$ ipython --no-banner

In [1]: import numpy as np

In [2]: import numpy.linalg as la

In [3]: np.set_printoptions(precision=2, suppress=True, linewidth=100)

In [4]: def rnd(a):
   ...:     return np.round(a, 2) + 0
   ...: 

In [5]: m1 = np.loadtxt("a.csv", delimiter=",")

In [6]: m1
Out[6]: 
array([[-2.  , -0.1 ,  0.  , -0.1 ,  0.15, -1.6 ],
       [-0.2 , -0.3 ,  1.5 ,  0.9 ,  4.52, -0.7 ],
       [-0.8 , -0.3 , -0.1 ,  0.7 , -0.07,  0.8 ],
       [-0.9 ,  0.3 ,  0.1 , -0.7 ,  0.11, -1.3 ],
       [-0.4 ,  0.  ,  0.3 ,  0.6 ,  0.81, -1.6 ],
       [-1.2 ,  0.1 , -0.1 , -0.3 , -0.37, -1.5 ],
       [ 0.3 , -2.2 ,  0.4 , -0.2 ,  0.64,  0.2 ],
       [-1.  , -1.9 , -1.8 ,  0.5 , -5.2 ,  0.  ],
       [ 0.1 ,  0.5 ,  0.1 , -1.3 ,  0.35,  2.1 ],
       [-1.  ,  1.3 ,  0.2 ,  1.5 ,  0.51, -0.2 ],
       [-3.  , -1.4 ,  0.5 , -1.8 ,  1.22, -0.8 ]])

In [7]: print(rnd(np.abs(la.svd(m1)[2][-1])))
[0.01 0.03 0.94 0.02 0.33 0.02]

In [8]: print([round(float(x), 2) for x in la.svd(m1, compute_uv=False)[:3]])
[7.62, 5.24, 3.65]

In [9]: la.cond(m1) > 100
Out[9]: np.False_

In [10]: la.matrix_rank(m1, rtol=0.1)
Out[10]: np.int64(5)

In [11]: rnd(la.norm(m1, 2) / la.norm(m1))
Out[11]: np.float64(0.72)

In [12]: x0 = np.array([1, -3, 4, 5, -3, 3])

In [13]: target = m1 @ x0

In [14]: rnd(la.solve(m1.T @ m1, m1.T @ target))
Out[14]: array([ 1., -3.,  4.,  5., -3.,  3.])

In [15]: print(rnd(la.lstsq(m1, target)[0]))
[ 1. -3.  4.  5. -3.  3.]

In [16]: rnd(target)
Out[16]: array([ -7.45,  -4.46,   5.81,  -9.13,  -3.43,  -6.79,   6.18,  15.6 ,  -2.25,   1.27, -11.86])

In [17]: rng = np.random.default_rng(60295)

In [18]: target = target + 0.3 * rng.normal(size=11)

In [19]: rnd(target)
Out[19]: array([ -7.09,  -4.62,   6.21,  -9.27,  -3.42,  -6.76,   6.  ,  15.71,  -2.51,   1.63, -11.01])

In [20]: b, *_ = la.lstsq(m1, target)

In [21]: b.round()
Out[21]: array([ 1., -3.,  4.,  5., -3.,  3.])

In [22]: print(rnd(m1.T @ (target - m1 @ b)))
[0. 0. 0. 0. 0. 0.]

In [23]: x0 = np.array([2, -2, 0, 1, 1, 3])

In [24]: rnd(m1 @ np.ones(6))
Out[24]: array([-3.65,  5.72,  0.23, -2.39, -0.29, -3.37, -0.86, -9.4 ,  1.85,  2.31, -5.28])

In [25]: print(rnd(np.einsum("ij,j->i", m1, x0)))
[-8.55  3.52  2.03 -6.89 -4.19 -7.77  6.04 -2.9   4.55 -3.19 -6.18]

In [26]: rnd(m1 @ x0)
Out[26]: array([-8.55,  3.52,  2.03, -6.89, -4.19, -7.77,  6.04, -2.9 ,  4.55, -3.19, -6.18])

In [27]: rnd(m1 * x0)
Out[27]: 
array([[-4.  ,  0.2 ,  0.  , -0.1 ,  0.15, -4.8 ],
       [-0.4 ,  0.6 ,  0.  ,  0.9 ,  4.52, -2.1 ],
       [-1.6 ,  0.6 ,  0.  ,  0.7 , -0.07,  2.4 ],
       [-1.8 , -0.6 ,  0.  , -0.7 ,  0.11, -3.9 ],
       [-0.8 ,  0.  ,  0.  ,  0.6 ,  0.81, -4.8 ],
       [-2.4 , -0.2 ,  0.  , -0.3 , -0.37, -4.5 ],
       [ 0.6 ,  4.4 ,  0.  , -0.2 ,  0.64,  0.6 ],
       [-2.  ,  3.8 ,  0.  ,  0.5 , -5.2 ,  0.  ],
       [ 0.2 , -1.  ,  0.  , -1.3 ,  0.35,  6.3 ],
       [-2.  , -2.6 ,  0.  ,  1.5 ,  0.51, -0.6 ],
       [-6.  ,  2.8 ,  0.  , -1.8 ,  1.22, -2.4 ]])

In [28]: np.sign((m1 @ x0).round(6))
Out[28]: array([-1.,  1.,  1., -1., -1., -1.,  1., -1.,  1., -1., -1.])

In [29]: rnd((m1 * x0).sum(axis=1))
Out[29]: array([-8.55,  3.52,  2.03, -6.89, -4.19, -7.77,  6.04, -2.9 ,  4.55, -3.19, -6.18])

In [30]: (m1 @ x0).argmax()
Out[30]: np.int64(6)
